% ipython --no-banner

In [1]: import numpy as np

In [2]: import numpy.linalg as la

In [3]: np.set_printoptions(precision=2, suppress=True, linewidth=120)

In [4]: r0 = np.array([-5, -2, 5, 1, 5])

In [5]: v = np.array([0, 2, 3, 0, 1, 1, 2, 2, 3])

In [6]: mat = np.outer(r0, v)

In [7]: print(mat)
[[  0 -10 -15   0  -5  -5 -10 -10 -15]
 [  0  -4  -6   0  -2  -2  -4  -4  -6]
 [  0  10  15   0   5   5  10  10  15]
 [  0   2   3   0   1   1   2   2   3]
 [  0  10  15   0   5   5  10  10  15]]

In [8]: rank = la.matrix_rank(mat)

In [9]: print(rank)
1

In [10]: N = la.svd(mat)[2][rank:].T

In [11]: print([int(la.matrix_rank(np.delete(mat, i, axis=0))) for i in range(5)])
[1, 1, 1, 1, 1]

In [12]: print([int(la.matrix_rank(mat[:i])) for i in range(1, len(mat) + 1)])
[1, 1, 1, 1, 1]

In [13]: print([int(la.matrix_rank(mat[:, :j + 1])) for j in range(9)])
[0, 1, 1, 1, 1, 1, 1, 1, 1]

In [14]: print(np.argsort(-la.norm(mat, axis=0).round(6), kind="stable")[:3])
[2 8 1]

In [15]: x = np.array([0, 0, -1, 3, -3, -3, 3, -3, -1])

In [16]: print(mat @ x)
[ 60  24 -60 -12 -60]

In [17]: print(mat @ np.ones(9))
[-70. -28.  70.  14.  70.]

In [18]: print(np.sign((mat @ x).round(6)))
[ 1  1 -1 -1 -1]

In [19]: print(mat * x)
[[  0   0  15   0  15  15 -30  30  15]
 [  0   0   6   0   6   6 -12  12   6]
 [  0   0 -15   0 -15 -15  30 -30 -15]
 [  0   0  -3   0  -3  -3   6  -6  -3]
 [  0   0 -15   0 -15 -15  30 -30 -15]]

In [20]: print((mat * x).sum(axis=1))
[ 60  24 -60 -12 -60]

In [21]: J = np.load("arr.npy")

In [22]: print(J)
[[2. 1. 0. 0. 0. 0. 0.]
 [0. 2. 1. 0. 0. 0. 0.]
 [0. 0. 2. 1. 0. 0. 0.]
 [0. 0. 0. 2. 1. 0. 0.]
 [0. 0. 0. 0. 2. 1. 0.]
 [0. 0. 0. 0. 0. 2. 1.]
 [0. 0. 0. 0. 0. 0. 2.]]

In [23]: print(la.matrix_power(J, 3))
[[ 8. 12.  6.  1.  0.  0.  0.]
 [ 0.  8. 12.  6.  1.  0.  0.]
 [ 0.  0.  8. 12.  6.  1.  0.]
 [ 0.  0.  0.  8. 12.  6.  1.]
 [ 0.  0.  0.  0.  8. 12.  6.]
 [ 0.  0.  0.  0.  0.  8. 12.]
 [ 0.  0.  0.  0.  0.  0.  8.]]

In [24]: print(J @ J)
[[4. 4. 1. 0. 0. 0. 0.]
 [0. 4. 4. 1. 0. 0. 0.]
 [0. 0. 4. 4. 1. 0. 0.]
 [0. 0. 0. 4. 4. 1. 0.]
 [0. 0. 0. 0. 4. 4. 1.]
 [0. 0. 0. 0. 0. 4. 4.]
 [0. 0. 0. 0. 0. 0. 4.]]

In [25]: print(np.allclose(J @ J.T, J.T @ J))
False

In [26]: print(J - J[0])
[[ 0.  0.  0.  0.  0.  0.  0.]
 [-2.  1.  1.  0.  0.  0.  0.]
 [-2. -1.  2.  1.  0.  0.  0.]
 [-2. -1.  0.  2.  1.  0.  0.]
 [-2. -1.  0.  0.  2.  1.  0.]
 [-2. -1.  0.  0.  0.  2.  1.]
 [-2. -1.  0.  0.  0.  0.  2.]]

In [27]: print(np.diff(J, axis=0))
[[-2.  1.  1.  0.  0.  0.  0.]
 [ 0. -2.  1.  1.  0.  0.  0.]
 [ 0.  0. -2.  1.  1.  0.  0.]
 [ 0.  0.  0. -2.  1.  1.  0.]
 [ 0.  0.  0.  0. -2.  1.  1.]
 [ 0.  0.  0.  0.  0. -2.  1.]]

In [28]: print(np.count_nonzero(J))
13

In [29]: print(J.sum(axis=1))
[3. 3. 3. 3. 3. 3. 2.]

In [30]: print(J.shape)
(7, 7)

In [31]: print(J.mean(axis=0))
[0.29 0.43 0.43 0.43 0.43 0.43 0.43]

In [32]: print(round(float(la.norm(J)), 2))
5.83

In [33]: print(np.abs(J).max())
2.0

In [34]: print(la.svd(J, compute_uv=False))
[2.94 2.78 2.52 2.18 1.8  1.42 1.12]

In [35]: print(np.unravel_index(np.abs(J).argmax(), J.shape))
(np.int64(0), np.int64(0))

In [36]: Q, Rm = la.qr(J)

In [37]: print(abs(Rm[0, 0]), round(float(la.norm(J[:, 0])), 2))
2.0 2.0

In [38]: print(Q.T @ Q)
[[1. 0. 0. 0. 0. 0. 0.]
 [0. 1. 0. 0. 0. 0. 0.]
 [0. 0. 1. 0. 0. 0. 0.]
 [0. 0. 0. 1. 0. 0. 0.]
 [0. 0. 0. 0. 1. 0. 0.]
 [0. 0. 0. 0. 0. 1. 0.]
 [0. 0. 0. 0. 0. 0. 1.]]

In [39]: print(Rm)
[[2. 1. 0. 0. 0. 0. 0.]
 [0. 2. 1. 0. 0. 0. 0.]
 [0. 0. 2. 1. 0. 0. 0.]
 [0. 0. 0. 2. 1. 0. 0.]
 [0. 0. 0. 0. 2. 1. 0.]
 [0. 0. 0. 0. 0. 2. 1.]
 [0. 0. 0. 0. 0. 0. 2.]]

In [40]: print(Q)
[[ 1.  0.  0.  0.  0.  0.  0.]
 [-0.  1.  0.  0.  0.  0.  0.]
 [-0. -0.  1.  0.  0.  0.  0.]
 [-0. -0. -0.  1.  0.  0.  0.]
 [-0. -0. -0. -0.  1.  0.  0.]
 [-0. -0. -0. -0. -0.  1.  0.]
 [-0. -0. -0. -0. -0. -0.  1.]]

In [41]: other = la.inv(J)

In [42]: print(la.det(J) * other)
[[ 64. -32.  16.  -8.   4.  -2.   1.]
 [  0.  64. -32.  16.  -8.   4.  -2.]
 [  0.   0.  64. -32.  16.  -8.   4.]
 [  0.   0.   0.  64. -32.  16.  -8.]
 [  0.   0.   0.   0.  64. -32.  16.]
 [  0.   0.   0.   0.   0.  64. -32.]
 [  0.   0.   0.   0.   0.   0.  64.]]

In [43]: print(other)
[[ 0.5  -0.25  0.12 -0.06  0.03 -0.02  0.01]
 [ 0.    0.5  -0.25  0.12 -0.06  0.03 -0.02]
 [ 0.    0.    0.5  -0.25  0.12 -0.06  0.03]
 [ 0.    0.    0.    0.5  -0.25  0.12 -0.06]
 [ 0.    0.    0.    0.    0.5  -0.25  0.12]
 [ 0.    0.    0.    0.    0.    0.5  -0.25]
 [ 0.    0.    0.    0.    0.    0.    0.5 ]]

In [44]: print(la.inv(other))
[[2. 1. 0. 0. 0. 0. 0.]
 [0. 2. 1. 0. 0. 0. 0.]
 [0. 0. 2. 1. 0. 0. 0.]
 [0. 0. 0. 2. 1. 0. 0.]
 [0. 0. 0. 0. 2. 1. 0.]
 [0. 0. 0. 0. 0. 2. 1.]
 [0. 0. 0. 0. 0. 0. 2.]]

In [45]: print((np.abs(other) > 1e-9).astype(int))
[[1 1 1 1 1 1 1]
 [0 1 1 1 1 1 1]
 [0 0 1 1 1 1 1]
 [0 0 0 1 1 1 1]
 [0 0 0 0 1 1 1]
 [0 0 0 0 0 1 1]
 [0 0 0 0 0 0 1]]

In [46]: print(np.round(la.slogdet(J)[0], 2))
1.0

In [47]: print(round(la.det(J) * la.det(other), 2))
1.0

In [48]: E = np.load("layer3.npy")

In [49]: print(E)
[[0 0 0 0 0 0 0]
 [9 6 3 9 3 9 0]
 [6 4 2 6 2 6 0]
 [6 4 2 6 2 6 0]
 [0 0 0 0 0 0 0]
 [9 6 3 9 3 9 0]
 [9 6 3 9 3 9 0]]

In [50]: t3 = np.stack([E, -3 * E, E[::-1]])

In [51]: print((t3 @ E.T).shape)
(3, 7, 7)

In [52]: print(la.matrix_rank(t3))
[1 1 1]

In [53]: print(la.matrix_rank(t3.reshape(3, -1)))
2

In [54]: F = np.loadtxt("block16.csv", delimiter=",")

In [55]: print(F)
[[ 9.24 61.08 79.48 61.44 61.88  0.39  0.79 38.9 ]
 [10.56 60.34 81.81 60.28 61.41 -0.35 -1.57 39.5 ]
 [10.22 62.24 82.09 61.51 60.42 -0.52  1.65 40.31]
 [10.45 61.99 81.46 59.89 59.28 -0.98 -1.87 41.16]
 [10.74 60.28 81.25 59.25 61.97 -0.16 -1.24 39.1 ]
 [ 8.34 58.92 80.9  59.94 59.56  0.8  -0.29 40.53]
 [10.09 58.83 81.02 60.71 59.93  0.76 -1.45 39.91]
 [10.01 58.19 80.06 60.42 59.52 -0.98 -0.03 39.84]
 [10.13 60.51 79.7  61.06 60.38  0.93  0.65 40.7 ]
 [ 9.14 60.09 81.1  58.79 59.99  0.46  0.69 41.77]
 [ 8.09 59.01 81.05 59.23 60.56 -0.08  0.38 40.76]
 [ 8.7  59.83 79.57 60.85 60.4   0.62  0.52 40.36]
 [10.45 58.62 79.43 59.58 59.58  1.46 -0.41 39.67]]

In [56]: other = np.c_[F[:, :3] @ np.array([[8, -1, -2], [-2, 6, 8], [5, -6, 4]]), np.array([0, 3, 2, 1, 0, 1, 3, 3, 2, 0, 3, 3, 0])]

In [57]: print(other)
[[ 349.16 -119.64  788.08    0.  ]
 [ 372.85 -139.38  788.84    3.  ]
 [ 367.73 -129.32  805.84    2.  ]
 [ 366.92 -127.27  800.86    1.  ]
 [ 371.61 -136.56  785.76    0.  ]
 [ 353.38 -140.22  778.28    1.  ]
 [ 368.16 -143.23  774.54    3.  ]
 [ 364.   -141.23  765.74    3.  ]
 [ 358.52 -125.27  782.62    2.  ]
 [ 358.44 -135.2   786.84    0.  ]
 [ 351.95 -140.33  780.1     3.  ]
 [ 347.79 -127.14  779.52    3.  ]
 [ 363.51 -135.31  765.78    0.  ]]

In [58]: print(np.round(la.norm(other - F @ la.lstsq(F, other)[0], axis=0), 2) + 0)
[0.   0.   0.   3.18]

In [59]: print(la.norm(la.qr(F)[0].T @ other, axis=0) ** 2 / ((other ** 2).sum(axis=0) + 1e-12))
[1.   1.   1.   0.82]

In [60]: print(np.round(la.lstsq(F, other[:, 0])[0], 2) + 0)
[ 8. -2.  5.  0.  0.  0.  0.  0.]

In [61]: arr = np.loadtxt("case15.csv", delimiter=",")

In [62]: print(arr)
[[  2.3    5.65   1.46]
 [  0.72  -0.38   0.14]
 [ -5.44 -11.37  -4.45]
 [  4.43  11.5    3.87]
 [ -2.3    0.35   0.43]
 [ -3.64   0.66  -0.8 ]
 [  4.81   0.88   1.14]
 [ -3.32  -2.4   -0.36]
 [  3.53   7.11   2.38]
 [ -1.85  -5.31  -1.35]
 [  4.78   6.02   2.76]
 [  3.37   2.24   0.83]
 [  9.77  14.27   5.21]
 [ -5.93  -8.18  -3.27]
 [ -0.93  -8.    -2.49]
 [  9.22  10.88   4.2 ]
 [  4.15   4.52   1.57]
 [ -2.11  -4.29  -1.75]
 [  1.83   7.69   2.48]
 [  1.89   6.31   1.47]
 [ 11.34  20.15   7.01]
 [ -4.97 -12.51  -4.05]
 [ -1.23  -6.56  -2.14]
 [  2.23  -1.13   0.42]
 [  1.16   2.41   1.34]
 [  5.96   7.39   2.83]
 [  8.66  17.31   4.7 ]
 [ -3.27  -0.46  -0.89]
 [ -2.47   4.56   1.07]
 [ -1.72  -3.63  -0.91]
 [  3.88   6.31   1.98]
 [  3.89   3.43   1.67]
 [ -0.36   0.82   0.05]
 [ 11.53  18.69   6.37]
 [  0.05   1.52  -0.23]
 [  8.1   10.75   3.01]
 [  2.1    5.8    2.3 ]
 [ -5.81 -13.17  -4.54]
 [-17.93 -25.08  -9.23]]

In [63]: Ac = arr - arr.mean(axis=0)

In [64]: vecs = la.svd(Ac)[2][:1]

In [65]: other = Ac - Ac @ vecs.T @ vecs

In [66]: print((Ac @ vecs.T).std(axis=0))
[10.97]

In [67]: print(other.std(axis=0))
[1.62 0.96 0.37]

In [68]: basis = arr[[18, 0]].astype(float)

In [69]: for _ in range(4):
    ...:     idx = la.norm(arr[:, None] - basis, axis=-1).argmin(axis=1)
    ...:     basis = np.array([arr[idx == j].mean(axis=0) for j in range(2)])
    ...: 

In [70]: print(idx)
[0 1 1 0 1 1 1 1 0 1 0 0 0 1 1 0 0 1 0 0 0 1 1 1 1 0 0 1 1 1 0 0 1 0 1 0 0 1 1]

In [71]: print(np.abs(basis[1] - basis[0]).argmax())
1

In [72]: print(np.bincount(idx))
[18 21]

In [73]: print(basis[1] - basis[0])
[ -8.18 -13.57  -4.63]

In [74]: Q, Rm = la.qr(arr)

In [75]: print(np.allclose(Rm.T @ Rm, arr.T @ arr))
True

In [76]: print(np.abs(np.diag(Rm)))
[35.82 22.01  2.56]

In [77]: print(round(float(abs(Rm[0, 0])), 2), np.round(la.norm(arr[:, 0]), 2))
35.82 35.82

In [78]: K = np.load("w.npy")

In [79]: print(K)
[[145 111  24 104  83]
 [111  86  18  85  67]
 [ 24  18   9  12  21]
 [104  85  12 105  72]
 [ 83  67  21  72  74]]

In [80]: r0 = np.array([6, 9])

In [81]: print(np.convolve(J[4], r0))
[ 0.  0.  0.  0. 12. 24.  9.  0.]

In [82]: print(np.array([np.convolve(row, r0, "same") for row in J]))
[[12. 24.  9.  0.  0.  0.  0.]
 [ 0. 12. 24.  9.  0.  0.  0.]
 [ 0.  0. 12. 24.  9.  0.  0.]
 [ 0.  0.  0. 12. 24.  9.  0.]
 [ 0.  0.  0.  0. 12. 24.  9.]
 [ 0.  0.  0.  0.  0. 12. 24.]
 [ 0.  0.  0.  0.  0.  0. 12.]]

In [83]: print(np.correlate(J[4], J[1], "full"))
[0. 0. 0. 0. 0. 0. 0. 0. 2. 5. 2. 0. 0.]

In [84]: print(np.polyval(r0, J[4]))
[ 9.  9.  9.  9. 21. 15.  9.]

In [85]: print(round(float(la.det(K)), 2))
0.0

In [86]: print(K @ K)
[[51627 40474  8685 41699 33606]
 [40474 31755  6801 32819 26431]
 [ 8685  6801  1566  6906  5805]
 [41699 32819  6906 34394 27467]
 [33606 26431  5805 27467 22479]]

In [87]: print(np.round(np.sort(np.abs(la.eigvals(K))), 2) + 0)
[  0.     0.    20.87  22.81 375.32]

In [88]: print(np.allclose(K @ K.T, K.T @ K))
True

In [89]: print(np.abs(np.diag(la.qr(K)[1])) > 1e-9)
[ True  True  True False False]

In [90]: print(la.lstsq(K[:-1].T, K[-1])[2])
3

In [91]: print(K @ la.pinv(K) @ K)
[[145. 111.  24. 104.  83.]
 [111.  86.  18.  85.  67.]
 [ 24.  18.   9.  12.  21.]
 [104.  85.  12. 105.  72.]
 [ 83.  67.  21.  72.  74.]]

In [92]: print(np.allclose(K[:-1].T @ la.lstsq(K[:-1].T, K[-1])[0], K[-1]))
True

In [93]: print(round(np.trace(la.pinv(K) @ K), 2))
3.0

In [94]: print(np.unique(K.round(6), axis=0).shape)
(5, 5)

In [95]: vals, vecs = la.eigh(K)

In [96]: x = np.array([3, 1, 1, 2, 3])

In [97]: print(np.round(la.eigvalsh(K[1:, 1:]), 2) + 0)
[  0.    10.1   20.89 243.01]

In [98]: print(vecs * np.maximum(vals, 0) @ vecs.T)
[[145. 111.  24. 104.  83.]
 [111.  86.  18.  85.  67.]
 [ 24.  18.   9.  12.  21.]
 [104.  85.  12. 105.  72.]
 [ 83.  67.  21.  72.  74.]]

In [99]: print(x @ K @ x / (x @ x), np.round(vals[0], 2), np.round(vals[-1], 2))
327.25 0.0 375.32

In [100]: print((np.sign(vecs[:, -1].round(6)) == np.sign(vecs[0, -1].round(6))).astype(int))
[1 1 1 1 1]

In [101]: W0 = np.load("a.npy")

In [102]: print(W0)
[[ 0.13 -3.47  0.78  0.05 -0.3  -0.32]
 [-3.47 -5.48  1.51  1.27 -0.48  1.99]
 [ 0.78  1.51 -5.52  0.23 -1.32  1.07]
 [ 0.05  1.27  0.23 -5.04 -0.38 -1.12]
 [-0.3  -0.48 -1.32 -0.38 -3.84 -0.39]
 [-0.32  1.99  1.07 -1.12 -0.39 -5.25]]

In [103]: vals, vecs = la.eigh(W0)

In [104]: print(np.abs(vecs[:, -1]))
[0.87 0.46 0.03 0.05 0.01 0.16]

In [105]: print(round(vals.sum(), 2), np.trace(W0))
-25.0 -25.0

In [106]: print(np.round(vecs.T @ W0 @ vecs, 2) + 0)
[[-9.    0.    0.    0.    0.    0.  ]
 [ 0.   -7.01  0.    0.    0.    0.  ]
 [ 0.    0.   -5.    0.    0.    0.  ]
 [ 0.    0.    0.   -4.    0.    0.  ]
 [ 0.    0.    0.    0.   -2.    0.  ]
 [ 0.    0.    0.    0.    0.    2.  ]]

In [107]: print(la.eigvalsh(W0 + 3 * np.eye(6)))
[-6.   -4.01 -2.   -1.    1.    5.  ]

In [108]: print(la.eigvalsh(W0 @ W0))
[ 3.99  4.   15.97 25.01 49.08 81.01]

In [109]: print(vals)
[-9.   -7.01 -5.   -4.   -2.    2.  ]

In [110]: print(np.round(vecs.T @ vecs, 2) + 0)
[[1. 0. 0. 0. 0. 0.]
 [0. 1. 0. 0. 0. 0.]
 [0. 0. 1. 0. 0. 0.]
 [0. 0. 0. 1. 0. 0.]
 [0. 0. 0. 0. 1. 0.]
 [0. 0. 0. 0. 0. 1.]]

In [111]: print(np.abs(vecs[:, -1]).round(6).argmax())
0

In [112]: print(vecs @ np.diag(vals) @ vecs.T)
[[ 0.13 -3.47  0.78  0.05 -0.3  -0.32]
 [-3.47 -5.48  1.51  1.27 -0.48  1.99]
 [ 0.78  1.51 -5.52  0.23 -1.32  1.07]
 [ 0.05  1.27  0.23 -5.04 -0.38 -1.12]
 [-0.3  -0.48 -1.32 -0.38 -3.84 -0.39]
 [-0.32  1.99  1.07 -1.12 -0.39 -5.25]]

In [113]: print((vals > 1e-8).sum(), (vals < -1e-8).sum())
1 5
